$ ipython --no-banner

In [1]: import numpy as np

In [2]: np.set_printoptions(precision=2, suppress=True, linewidth=200)

In [3]: tidy = lambda a: np.round(a, 2) + 0

In [4]: data = np.load("block18.npy")

In [5]: print(tidy(data))
[[-0.78  0.4   0.48]
 [-0.57 -0.14 -0.81]
 [-0.26 -0.9   0.34]]

In [6]: W1 = np.array([[0, 1, 0], [1, 2, 2], [2, 1, 1]])

In [7]: coef = np.array([-8, -7, -8])

In [8]: H = np.maximum(data @ W1 + coef, 0)

In [9]: print(H)
[[0. 0. 0.]
 [0. 0. 0.]
 [0. 0. 0.]]

In [10]: print((H > 0).mean(axis=0))
[0. 0. 0.]

In [11]: W2 = np.array([[5, -4], [0, -2], [-2, 5]])

In [12]: print(H @ W2)
[[0. 0.]
 [0. 0.]
 [0. 0.]]

In [13]: print(W1 @ W2)
[[ 0 -2]
 [ 1  2]
 [ 8 -5]]

In [14]: F = np.load("test17.npy")

In [15]: print(F)
[[4 1 4 3 3]
 [1 0 1 0 0]
 [0 0 0 0 0]
 [4 0 1 2 3]
 [2 1 1 3 3]
 [3 1 1 4 4]
 [3 1 3 3 3]
 [5 1 4 4 4]
 [1 1 0 3 3]
 [0 0 0 0 0]
 [3 0 0 2 3]
 [1 1 0 3 3]
 [3 0 0 2 3]
 [0 0 0 0 0]
 [6 1 3 5 6]
 [0 0 0 0 0]
 [4 0 1 2 3]
 [1 1 0 3 3]
 [3 1 3 3 3]
 [0 0 0 0 0]
 [0 0 0 0 0]
 [3 0 2 1 1]
 [5 1 1 5 6]
 [4 1 0 5 6]]

In [16]: # rows 2 and 9 are equal

In [17]: W2 = F[[16, 18]].astype(float)

In [18]: for _ in range(6):
    ...:     idx = np.linalg.norm(F[:, None] - W2, axis=-1).argmin(axis=1)
    ...:     W2 = np.array([F[idx == j].mean(axis=0) for j in range(2)])
    ...: 

In [19]: print(idx)
[1 0 0 1 1 1 1 1 0 0 0 0 0 0 1 0 1 0 1 0 0 0 1 1]

In [20]: print(tidy(W2[1] - W2[0]))
[2.91 0.59 1.77 2.47 2.77]

In [21]: vec = np.array([2, -2, -2, -2, -1])

In [22]: target = F @ vec

In [23]: print(tidy(np.linalg.lstsq(F, target)[0]))
[ 2. -2. -2. -2. -1.]

In [24]: rng = np.random.default_rng(53224)

In [25]: target = target + 0.05 * rng.normal(size=24)

In [26]: print(tidy(target))
[-10.91   0.06  -0.05  -1.    -9.   -10.02 -10.89 -12.05  -8.96  -0.07  -0.95  -8.95  -0.95  -0.01 -12.04   0.08  -1.07  -8.99 -11.03   0.01  -0.06  -1.    -9.93  -9.98]

In [27]: coef, *_ = np.linalg.lstsq(F, target)

In [28]: print(tidy(F.T @ (target - F @ coef)))
[0. 0. 0. 0. 0.]

In [29]: vec = np.array([-2, 3, -1, -3, -1])

In [30]: target = F @ vec

In [31]: coef, lr = np.zeros(5), 1 / np.linalg.norm(F, 2) ** 2

In [32]: for i in range(150):
    ...:     coef -= lr * F.T @ (F @ coef - target)
    ...:     if i % 50 == 0: print(i, round(np.linalg.norm(F @ coef - target), 2))
    ...: 
0 4.34
50 1.43
100 0.88

In [33]: print(tidy(coef))
[-2.48  0.07 -0.7  -1.18 -1.7 ]

In [34]: print(tidy(np.linalg.cond(F)))
139.91

In [35]: idx = rng.permutation(3)

In [36]: print(idx)
[2 0 1]

In [37]: other = data[idx][:, idx]

In [38]: print(tidy(np.trace(other)))
-0.58

In [39]: print(tidy(np.linalg.det(other)), tidy(np.linalg.det(data[idx])))
1.0 1.0

In [40]: Q, evecs = np.linalg.qr(F[:, :3])[0], np.linalg.qr(F[:, 3:])[0]

In [41]: sig = np.linalg.svd(Q.T @ evecs, compute_uv=False)

In [42]: print(tidy(np.degrees(np.arccos(sig.clip(0, 1)))))
[ 2.06 19.92]

In [43]: print((sig > 0.9).sum())
2

In [44]: arr = np.cumsum(np.array([[-8, 4, -6, 7, -5, 7],
    ...:     [8, -5, -5, -9, 6, -5],
    ...:     [4, 5, 0, -6, -5, -2],
    ...:     [-2, 9, -9, 3, -4, -2],
    ...:     [-8, 3, -6, 8, -5, 1],
    ...:     [-7, 5, 9, 7, -8, 4],
    ...:     [-2, 2, 2, 4, 2, -6],
    ...:     [6, -2, 3, 3, -2, -2],
    ...:     [-5, 5, 6, 7, 5, 3],
    ...:     [6, 3, -5, 8, 8, 0],
    ...:     [-8, -9, 2, -8, -7, 8],
    ...:     [7, 6, 6, 0, 6, -2],
    ...:     [-5, 8, 8, 6, 2, 0],
    ...:     [3, 3, -2, -7, 2, -3],
    ...:     [-9, 4, -9, -6, 5, 8],
    ...:     [-1, 0, -8, 8, 0, 6],
    ...:     [3, 2, 9, -9, -1, 8],
    ...:     [-3, 7, 6, -2, -4, 5]]), axis=0)

In [45]: print(arr)
[[ -8   4  -6   7  -5   7]
 [  0  -1 -11  -2   1   2]
 [  4   4 -11  -8  -4   0]
 [  2  13 -20  -5  -8  -2]
 [ -6  16 -26   3 -13  -1]
 [-13  21 -17  10 -21   3]
 [-15  23 -15  14 -19  -3]
 [ -9  21 -12  17 -21  -5]
 [-14  26  -6  24 -16  -2]
 [ -8  29 -11  32  -8  -2]
 [-16  20  -9  24 -15   6]
 [ -9  26  -3  24  -9   4]
 [-14  34   5  30  -7   4]
 [-11  37   3  23  -5   1]
 [-20  41  -6  17   0   9]
 [-21  41 -14  25   0  15]
 [-18  43  -5  16  -1  23]
 [-21  50   1  14  -5  28]]

In [46]: W2 = arr[[5, 6]].astype(float)

In [47]: for _ in range(5):
    ...:     idx = np.linalg.norm(arr[:, None] - W2, axis=-1).argmin(axis=1)
    ...:     W2 = np.array([arr[idx == j].mean(axis=0) for j in range(2)])
    ...: 

In [48]: print(idx)
[0 0 0 0 0 0 1 1 1 1 1 1 1 1 1 1 1 1]

In [49]: print(np.abs(W2[1] - W2[0]).argmax())
1

In [50]: t = rng.uniform(0, 2 * np.pi, 27)

In [51]: Q, _ = np.linalg.qr(np.array([[-0.6, -0.3], [0.0, 0.2], [-1.3, 0.2]]))

In [52]: W0 = 10 * np.c_[np.cos(t), np.sin(t)] @ Q.T

In [53]: print(tidy(W0))
[[-7.99  4.9   3.48]
 [-2.68  3.48  8.98]
 [-8.93  4.15 -1.74]
 [-8.26  4.88  2.84]
 [-8.56  3.47 -3.82]
 [ 7.86 -4.9  -3.78]
 [ 0.51 -2.53 -9.66]
 [-0.85 -1.87 -9.79]
 [ 7.74 -2.58  5.78]
 [ 7.21 -4.84 -4.95]
 [ 4.15  0.02  9.1 ]
 [-1.78  3.1   9.34]
 [-7.65  4.89  4.19]
 [-8.95  4.39 -0.75]
 [-2.47  3.39  9.08]
 [ 2.65 -3.47 -9.  ]
 [-7.29  2.19 -6.48]
 [-6.31  1.42 -7.62]
 [ 8.65 -4.78 -1.56]
 [ 5.12 -4.35 -7.41]
 [-6.73  4.76  5.66]
 [-4.4   0.13 -8.98]
 [-0.07  2.33  9.73]
 [-8.16  4.89  3.1 ]
 [-3.82 -0.23 -9.24]
 [ 5.59 -0.91  8.24]
 [ 0.91 -2.72 -9.58]]

In [54]: print(tidy(np.linalg.norm(W0[16], 1)), tidy(np.linalg.norm(W0[16], np.inf)))
15.97 7.29

In [55]: print(tidy(np.linalg.norm(W0[16] - W0[7])))
8.31

In [56]: print(tidy(np.linalg.norm(W0, axis=1)))
[10. 10. 10. 10. 10. 10. 10. 10. 10. 10. 10. 10. 10. 10. 10. 10. 10. 10. 10. 10. 10. 10. 10. 10. 10. 10. 10.]

In [57]: print(tidy(np.linalg.norm(W0, 2)))
38.89

In [58]: Uu, sig, VT = np.linalg.svd(W0, full_matrices=False)

In [59]: print(tidy(VT @ VT.T))
[[1. 0. 0.]
 [0. 1. 0.]
 [0. 0. 1.]]

In [60]: print(tidy(sig))
[38.89 34.47  0.  ]

In [61]: print(Uu.shape, sig.shape, VT.shape)
(27, 3) (3,) (3, 3)

In [62]: print(tidy(np.sqrt((sig ** 2).sum())), tidy(np.linalg.norm(W0)))
51.96 51.96

In [63]: print(np.abs(Uu[:, 0]).round(6).argmax())
19

In [64]: print(tidy(Uu.T @ W0 @ VT.T))
[[38.89  0.    0.  ]
 [ 0.   34.47  0.  ]
 [ 0.    0.    0.  ]]

In [65]: X = np.load("m.npy")

In [66]: print(X)
[[-1.12  2.82 -1.88]
 [ 2.82  1.24 -2.82]
 [-1.88 -2.82 -1.12]]

In [67]: evals, evecs = np.linalg.eig(X)

In [68]: print(tidy(np.sort(np.linalg.eigvals(X.T))))
[-3. -3.  5.]

In [69]: print(tidy(np.prod(evals)))
44.89

In [70]: t = np.radians(36)

In [71]: r_ = np.eye(3)

In [72]: r_[2, 2] = r_[1, 1] = np.cos(t)

In [73]: r_[2, 1], r_[1, 2] = -np.sin(t), np.sin(t)

In [74]: print(tidy(r_))
[[ 1.    0.    0.  ]
 [ 0.    0.81  0.59]
 [ 0.   -0.59  0.81]]

In [75]: other = X @ r_.T

In [76]: print(np.allclose(X @ X.T, other @ other.T))
True

In [77]: print(tidy(other))
[[-1.12  1.18 -3.18]
 [ 2.82 -0.65 -3.01]
 [-1.88 -2.94  0.75]]

In [78]: print(tidy(np.linalg.det(r_)), tidy(np.trace(r_)))
1.0 2.62

In [79]: print(np.allclose(np.linalg.norm(X, axis=1), np.linalg.norm(other, axis=1)))
True

In [80]: print(tidy(np.linalg.svd(X, compute_uv=False)), tidy(np.linalg.svd(other, compute_uv=False)))
[5. 3. 3.] [5. 3. 3.]

In [81]: T = np.stack([other, -2 * other, other[::-1]])

In [82]: print(tidy(np.linalg.norm(T, axis=(1, 2))))
[ 6.55 13.1   6.55]

In [83]: print(tidy(np.einsum("bij,cij->bc", T, T)))
[[ 42.92 -85.85   9.96]
 [-85.85 171.7  -19.92]
 [  9.96 -19.92  42.92]]

In [84]: print(T.shape)
(3, 3, 3)

In [85]: print(tidy(np.linalg.det(T)))
[  44.89 -359.1   -44.89]

In [86]: print(np.linalg.matrix_rank(T))
[3 3 3]

In [87]: idx = rng.permutation(3)

In [88]: print(idx)
[1 2 0]

In [89]: other = X[idx][:, idx]

In [90]: print(tidy(np.trace(other)))
-1.0

In [91]: print(other)
[[ 1.24 -2.82  2.82]
 [-2.82 -1.12 -1.88]
 [ 2.82 -1.88 -1.12]]

In [92]: mat = np.load("data.npy")

In [93]: print(tidy(mat))
[[-0.91 -0.31  3.94  1.68  1.39  1.51  1.25]
 [-0.32  0.06 -1.46  0.33 -2.79 -2.31 -3.09]
 [-1.26 -0.36  4.18  2.22  0.44  0.82  0.13]
 [-0.81 -0.3   3.81  1.52  1.58  1.65  1.48]
 [-0.07  0.12 -2.1  -0.09 -2.66 -2.28 -2.88]
 [ 1.24  0.35 -4.18 -2.18 -0.52 -0.87 -0.22]
 [-0.5  -0.24  3.31  1.03  2.08  1.98  2.11]
 [-1.45 -0.29  2.91  2.38 -1.68 -0.97 -2.21]
 [ 1.42  0.28 -2.68 -2.32  1.85  1.12  2.38]
 [-1.48 -0.35  3.75  2.5  -0.82 -0.21 -1.29]
 [-0.23  0.08 -1.69  0.18 -2.75 -2.31 -3.03]
 [ 0.31  0.2  -2.94 -0.71 -2.32 -2.12 -2.42]
 [ 0.84  0.07 -0.11 -1.23  2.79  2.13  3.23]
 [ 1.1   0.34 -4.12 -1.97 -0.94 -1.19 -0.72]
 [ 1.49  0.32 -3.33 -2.47  1.32  0.64  1.83]
 [ 1.44  0.36 -3.98 -2.46  0.42 -0.12  0.85]
 [ 0.02  0.14 -2.31 -0.24 -2.59 -2.26 -2.79]
 [ 1.4   0.36 -4.08 -2.41  0.17 -0.33  0.57]]

In [94]: other = mat / np.sqrt((mat ** 2).mean(axis=1, keepdims=True))

In [95]: print(np.linalg.matrix_rank(other) == np.linalg.matrix_rank(mat))
True

In [96]: print(np.linalg.matrix_rank(mat - mat.mean(axis=1, keepdims=True)))
2

In [97]: print(tidy(np.linalg.norm(other, axis=1)))
[2.65 2.65 2.65 2.65 2.65 2.65 2.65 2.65 2.65 2.65 2.65 2.65 2.65 2.65 2.65 2.65 2.65 2.65]
